>>> import numpy as np
>>> np.set_printoptions(precision=2, suppress=True, linewidth=140)
>>> def rnd(a):
...     return np.round(a, 2) + 0
... 
>>> M = np.array([[0, 0, 1, 1], [0, 0, 1, 1], [1, 1, 0, 1], [1, 1, 1, 0]])
>>> # equal to its transpose
>>> rng = np.random.default_rng(20836)
>>> labels = rng.permutation(4)
>>> print(labels)
[3 2 0 1]
>>> other = M[labels][:, labels]
>>> rnd(np.sort(np.abs(np.linalg.eigvals(other))))
array([0.  , 1.  , 1.56, 2.56])
>>> np.unique(M.round(6), axis=0).shape
(3, 4)
>>> np.allclose(M[:-1].T @ np.linalg.lstsq(M[:-1].T, M[-1])[0], M[-1])
False
>>> rnd(M @ np.linalg.pinv(M) @ M)
array([[0., 0., 1., 1.],
       [0., 0., 1., 1.],
       [1., 1., 0., 1.],
       [1., 1., 1., 0.]])
>>> np.linalg.lstsq(M[:-1].T, M[-1])[2]
np.int32(2)
>>> rnd(np.trace(np.linalg.pinv(M) @ M))
np.float64(3.0)
>>> print(np.abs(np.diag(np.linalg.qr(M)[1])) > 1e-9)
[ True False  True  True]
>>> E = np.load("w.npy")
>>> E
array([[ -2,   3,  -6],
       [  3, -10,   0],
       [ -6,   0,   4]])
>>> other = np.array([[1, 9], [9, 6]])
>>> Z = np.kron(other, E)
>>> Z.shape
(6, 6)
>>> np.linalg.matrix_rank(Z)
np.int64(6)
>>> A = (rng.random((5, 5)) < 0.3) + np.eye(5)
>>> A /= A.sum(axis=1, keepdims=True)
>>> rnd(A)
array([[0.67, 0.  , 0.  , 0.33, 0.  ],
       [0.  , 0.33, 0.33, 0.  , 0.33],
       [0.  , 0.  , 0.67, 0.  , 0.33],
       [0.  , 0.33, 0.  , 0.33, 0.33],
       [0.25, 0.  , 0.25, 0.25, 0.25]])
>>> # rows sum to 1
>>> other = np.linalg.inv(A)
>>> rnd(A @ other)
array([[1., 0., 0., 0., 0.],
       [0., 1., 0., 0., 0.],
       [0., 0., 1., 0., 0.],
       [0., 0., 0., 1., 0.],
       [0., 0., 0., 0., 1.]])
>>> rnd(other)
array([[ 0.,  3., -3., -3.,  4.],
       [ 3.,  0.,  3.,  3., -8.],
       [ 3., -3.,  6.,  3., -8.],
       [ 3., -6.,  6.,  6., -8.],
       [-6.,  6., -9., -6., 16.]])
>>> A @ np.ones(5)
array([1., 1., 1., 1., 1.])
>>> rnd(np.sort(np.abs(np.linalg.eigvals(A)))[::-1])
array([1.  , 0.53, 0.33, 0.33, 0.05])
>>> pr = np.eye(5)[2]
>>> for _ in range(4):
...     pr = pr @ A
...     print(pr.round(2))
... 
[0.   0.   0.67 0.   0.33]
[0.08 0.   0.53 0.08 0.31]
[0.13 0.03 0.43 0.13 0.28]
[0.16 0.05 0.36 0.16 0.27]
>>> w, evecs = np.linalg.eig(A)
>>> rnd(np.prod(w))
np.float64(0.0)
>>> rnd(np.sort(np.linalg.eigvals(A.T)))
array([0.05+0.j, 0.33+0.j, 0.33+0.j, 0.53+0.j, 1.  +0.j])
>>> print(rnd(np.sort(np.linalg.eigvals(np.linalg.inv(A)))))
[ 1.  +0.j  1.88+0.j  3.  +0.j  3.  +0.j 19.12+0.j]
>>> Uu, sig, Vt = np.linalg.svd(M)
>>> np.argmax(sig[:-1] / (sig[1:] + 1e-6)) + 1
np.int64(3)
>>> rnd(sig)
array([2.56, 1.56, 1.  , 0.  ])
>>> other = Uu[:, :3] @ np.diag(sig[:3]) @ Vt[:3]
>>> np.linalg.matrix_rank(other)
np.int64(3)
>>> rnd(np.linalg.norm(M - other) / np.linalg.norm(M))
np.float64(0.0)
>>> np.linalg.matrix_rank(M, rtol=0.05)
np.int64(3)
>>> print(rnd(other))
[[0. 0. 1. 1.]
 [0. 0. 1. 1.]
 [1. 1. 0. 1.]
 [1. 1. 1. 0.]]
>>> x0 = np.array([3, -2, 2, 1, 0])
>>> rhs = A @ x0
>>> c, lr = np.zeros(5), 1 / np.linalg.norm(A, 2) ** 2
>>> for i in range(20):
...     c -= lr * A.T @ (A @ c - rhs)
...     if i % 5 == 0: print(i, round(np.linalg.norm(A @ c - rhs), 2))
... 
0 1.39
5 0.28
10 0.09
15 0.06
>>> rnd(c)
array([ 3.09, -1.83,  2.02,  0.86, -0.07])
>>> rnd(np.linalg.cond(A))
np.float64(30.39)
>>> data = np.array([[7.94, 3.97, 4.05],
...     [1.95, 0.98, 1.05],
...     [0.0, -0.02, -0.03],
...     [-0.01, 0.04, 0.05],
...     [8.02, 3.98, 4.07]])
>>> data
array([[ 7.94,  3.97,  4.05],
       [ 1.95,  0.98,  1.05],
       [ 0.  , -0.02, -0.03],
       [-0.01,  0.04,  0.05],
       [ 8.02,  3.98,  4.07]])
>>> Uu, sig, Vt = np.linalg.svd(data)
>>> np.argmax(sig[:-1] / (sig[1:] + 1e-6)) + 1
np.int64(1)
>>> rnd(sig)
array([14.06,  0.08,  0.03])
>>> other = Uu[:, :1] @ np.diag(sig[:1]) @ Vt[:1]
>>> print(rnd(np.linalg.norm(data - other) / np.linalg.norm(data)))
0.01
>>> rnd(other)
array([[ 7.95,  3.96,  4.05],
       [ 1.97,  0.98,  1.  ],
       [-0.02, -0.01, -0.01],
       [ 0.02,  0.01,  0.01],
       [ 8.01,  3.99,  4.08]])
>>> rnd(np.abs(data - other).max())
np.float64(0.05)
>>> rnd(np.linalg.norm(data - other, 2)), rnd(sig[1])
(np.float64(0.08), np.float64(0.08))
>>> W0 = np.array([[2.0, 0.0, -1.0], [1.0, 3.0, 1.0], [0.0, 0.0, 3.0]])
>>> labels = rng.permutation(3)
>>> labels
array([0, 2, 1])
>>> other = W0[labels][:, labels]
>>> np.allclose(other, W0)
False
>>> rnd(np.sort(np.abs(np.linalg.eigvals(other))))
array([2., 3., 3.])
>>> np.diag(other)
array([2., 3., 3.])
>>> np.trace(other)
np.float64(8.0)
>>> other
array([[ 2., -1.,  0.],
       [ 0.,  3.,  0.],
       [ 1.,  1.,  3.]])
>>> C2 = W0.T @ W0
>>> (W0 @ W0.T).shape
(3, 3)
>>> print(np.linalg.matrix_rank(C2))
3
>>> np.trace(C2), (W0 ** 2).sum()
(np.float64(25.0), np.float64(25.0))
>>> np.allclose(C2, C2.T)
True
>>> C2
array([[ 5.,  3., -1.],
       [ 3.,  9.,  3.],
       [-1.,  3., 11.]])
>>> rnd(np.linalg.eigvalsh(C2)[::-1])
array([13.29,  9.  ,  2.71])
>>> rnd(np.linalg.svd(W0, compute_uv=False) ** 2)
array([13.29,  9.  ,  2.71])
>>> mat = np.loadtxt("mat.csv", delimiter=",")
>>> print(mat)
[[5. 1. 0.]
 [0. 5. 1.]
 [0. 0. 5.]]
>>> # triangular
>>> x0 = np.array([-1, 0, -2])
>>> rhs = mat @ x0
>>> c, lr = np.zeros(3), 1 / np.linalg.norm(mat, 2) ** 2
>>> for i in range(6):
...     c -= lr * mat.T @ (mat @ c - rhs)
...     if i % 1 == 0: print(i, round(np.linalg.norm(mat @ c - rhs), 2))
... 
0 2.89
1 1.21
2 0.52
3 0.22
4 0.1
5 0.04
>>> rnd(np.linalg.cond(mat))
np.float64(1.33)
>>> np.linalg.matrix_rank(mat - mat[0, 0] * np.eye(3))
np.int64(2)
>>> [int(np.linalg.matrix_rank(np.linalg.matrix_power(mat, p))) for p in range(1, 4)]
[3, 3, 3]
>>> print(rnd(np.sort(np.linalg.eigvals(mat))))
[5. 5. 5.]
>>> print(rnd(np.linalg.matrix_power(mat - np.diag(np.diag(mat)), 3)))
[[0. 0. 0.]
 [0. 0. 0.]
 [0. 0. 0.]]
>>> labels = rng.permutation(3)
>>> labels
array([2, 1, 0])
>>> other = mat[labels][:, labels]
>>> rnd(np.linalg.det(other)), rnd(np.linalg.det(mat[labels]))
(np.float64(125.0), np.float64(-125.0))
>>> other
array([[5., 0., 0.],
       [1., 5., 0.],
       [0., 1., 5.]])
>>> rnd(np.sort(np.abs(np.linalg.eigvals(other))))
array([5., 5., 5.])
>>> np.diag(other)
array([5., 5., 5.])
>>> theta = np.radians(180)
>>> Rm = np.eye(3)
>>> Rm[1, 1] = Rm[2, 2] = np.cos(theta)
>>> Rm[1, 2], Rm[2, 1] = -np.sin(theta), np.sin(theta)
>>> rnd(Rm)
array([[ 1.,  0.,  0.],
       [ 0., -1.,  0.],
       [ 0.,  0., -1.]])
>>> other = mat @ Rm.T
>>> np.allclose(np.linalg.norm(mat, axis=1), np.linalg.norm(other, axis=1))
True
>>> print(rnd(np.linalg.svd(mat, compute_uv=False)), rnd(np.linalg.svd(other, compute_uv=False)))
[5.73 5.05 4.32] [5.73 5.05 4.32]
>>> rnd(np.linalg.det(Rm)), np.trace(Rm)
(np.float64(1.0), np.float64(-1.0))
>>> print(np.einsum("ij,ji->", mat, mat))
75.0
>>> rnd(np.linalg.det(2 * mat)), rnd(np.linalg.det(mat))
(np.float64(1000.0), np.float64(125.0))
>>> np.poly(mat)
array([   1.,  -15.,   75., -125.])
>>> rnd(np.linalg.eigvals(mat))
array([5., 5., 5.])
>>> feats = np.load("layer17.npy")
>>> feats
array([[ 2.99,  1.01,  2.03,  3.02],
       [ 3.  ,  1.  ,  2.01,  3.02],
       [ 3.01,  1.02,  2.02,  3.03],
       [ 2.98,  1.03,  1.98,  3.01],
       [ 3.03,  0.99,  2.02,  2.99],
       [ 3.01,  0.99,  1.98,  2.99],
       [ 3.03,  0.98,  2.02,  3.02],
       [ 3.  ,  1.04,  1.98,  2.98],
       [ 3.  ,  1.03,  1.97,  3.02],
       [-0.03,  1.01,  2.01,  2.  ],
       [ 0.  ,  1.  ,  1.99,  2.01],
       [ 0.03,  0.98,  2.  ,  2.03],
       [-0.01,  1.01,  1.99,  1.98],
       [-0.01,  1.01,  2.02,  2.03],
       [ 0.  ,  1.03,  1.99,  1.97],
       [-0.01,  0.98,  2.  ,  2.  ],
       [ 0.  ,  1.03,  1.97,  2.03],
       [ 0.01,  0.99,  2.05,  2.  ],
       [-0.03,  2.01,  0.  , -0.02],
       [ 0.  ,  1.97,  0.02, -0.06],
       [ 0.  ,  2.01,  0.  ,  0.04],
       [ 0.01,  2.  ,  0.02, -0.02],
       [ 0.  ,  2.04,  0.01, -0.03],
       [ 0.02,  2.  ,  0.02,  0.02],
       [ 0.03,  1.95,  0.02,  0.  ],
       [ 0.03,  2.04,  0.04,  0.02],
       [-0.01,  2.01,  0.03,  0.01]])
>>> x0 = np.array([3, 2, -3])
>>> rhs = data @ x0
>>> rnd(np.linalg.pinv(data) @ data)
array([[1., 0., 0.],
       [0., 1., 0.],
       [0., 0., 1.]])
>>> rhs = rhs + 0.02 * rng.normal(size=5)
>>> rnd(rhs)
array([19.62,  4.64,  0.03, -0.11, 19.83])
>>> c, *_ = np.linalg.lstsq(data, rhs)
>>> rnd(c)
array([ 2.99,  2.44, -3.4 ])
>>> rnd(np.linalg.norm(rhs - data @ c))
np.float64(0.03)
>>> c.round()
array([ 3.,  2., -3.])
>>> [round(float(np.linalg.norm(np.linalg.solve(data.T @ data + lam * np.eye(3), data.T @ rhs))), 2) for lam in (0, 1, 10, 100)]
[5.14, 2.0, 1.91, 1.34]
>>> Ac = feats - feats.mean(axis=0)
>>> evecs = np.linalg.svd(Ac)[2][:3]
>>> other = Ac - Ac @ evecs.T @ evecs
>>> rnd(np.cov(Ac @ evecs.T, rowvar=False))
array([[3.99, 0.  , 0.  ],
       [0.  , 0.87, 0.  ],
       [0.  , 0.  , 0.  ]])
>>> rnd(np.linalg.norm(other) / np.linalg.norm(Ac))
np.float64(0.01)
>>> np.linalg.norm(other, axis=1).round(6).argmax()
np.int64(25)
>>> rnd((Ac @ evecs.T).std(axis=0))
array([1.96, 0.91, 0.02])
>>> dist = np.linalg.norm(feats[:, None] - feats[None], axis=-1)
>>> print(dist.shape)
(27, 27)
>>> print(np.linalg.matrix_rank(dist ** 2))
6
>>> rnd(np.linalg.norm(feats))
np.float64(18.04)
>>> rnd(feats.mean(axis=0))
array([1.  , 1.34, 1.34, 1.67])
>>> print(rnd(feats.sum(axis=1)))
[9.05 9.03 9.08 9.   9.03 8.97 9.05 9.   9.02 4.99 5.   5.04 4.97 5.05 4.99 4.97 5.03 5.05 1.96 1.93 2.05 2.01 2.02 2.06 2.   2.13 2.04]
>>> print(rnd(np.diff(feats, axis=0)))
[[ 0.01 -0.01 -0.02  0.  ]
 [ 0.01  0.02  0.01  0.01]
 [-0.03  0.01 -0.04 -0.02]
 [ 0.05 -0.04  0.04 -0.02]
 [-0.02  0.   -0.04  0.  ]
 [ 0.02 -0.01  0.04  0.03]
 [-0.03  0.06 -0.04 -0.04]
 [ 0.   -0.01 -0.01  0.04]
 [-3.03 -0.02  0.04 -1.02]
 [ 0.03 -0.01 -0.02  0.01]
 [ 0.03 -0.02  0.01  0.02]
 [-0.04  0.03 -0.01 -0.05]
 [ 0.    0.    0.03  0.05]
 [ 0.01  0.02 -0.03 -0.06]
 [-0.01 -0.05  0.01  0.03]
 [ 0.01  0.05 -0.03  0.03]
 [ 0.01 -0.04  0.08 -0.03]
 [-0.04  1.02 -2.05 -2.02]
 [ 0.03 -0.04  0.02 -0.04]
 [ 0.    0.04 -0.02  0.1 ]
 [ 0.01 -0.01  0.02 -0.06]
 [-0.01  0.04 -0.01 -0.01]
 [ 0.02 -0.04  0.01  0.05]
 [ 0.01 -0.05  0.   -0.02]
 [ 0.    0.09  0.02  0.02]
 [-0.04 -0.03 -0.01 -0.01]]
>>> feats[27]
Traceback (most recent call last):
  File "<python-input-136>", line 1, in <module>
    feats[27]
    ~~~~~^^^^
IndexError: index 27 is out of bounds for axis 0 with size 27
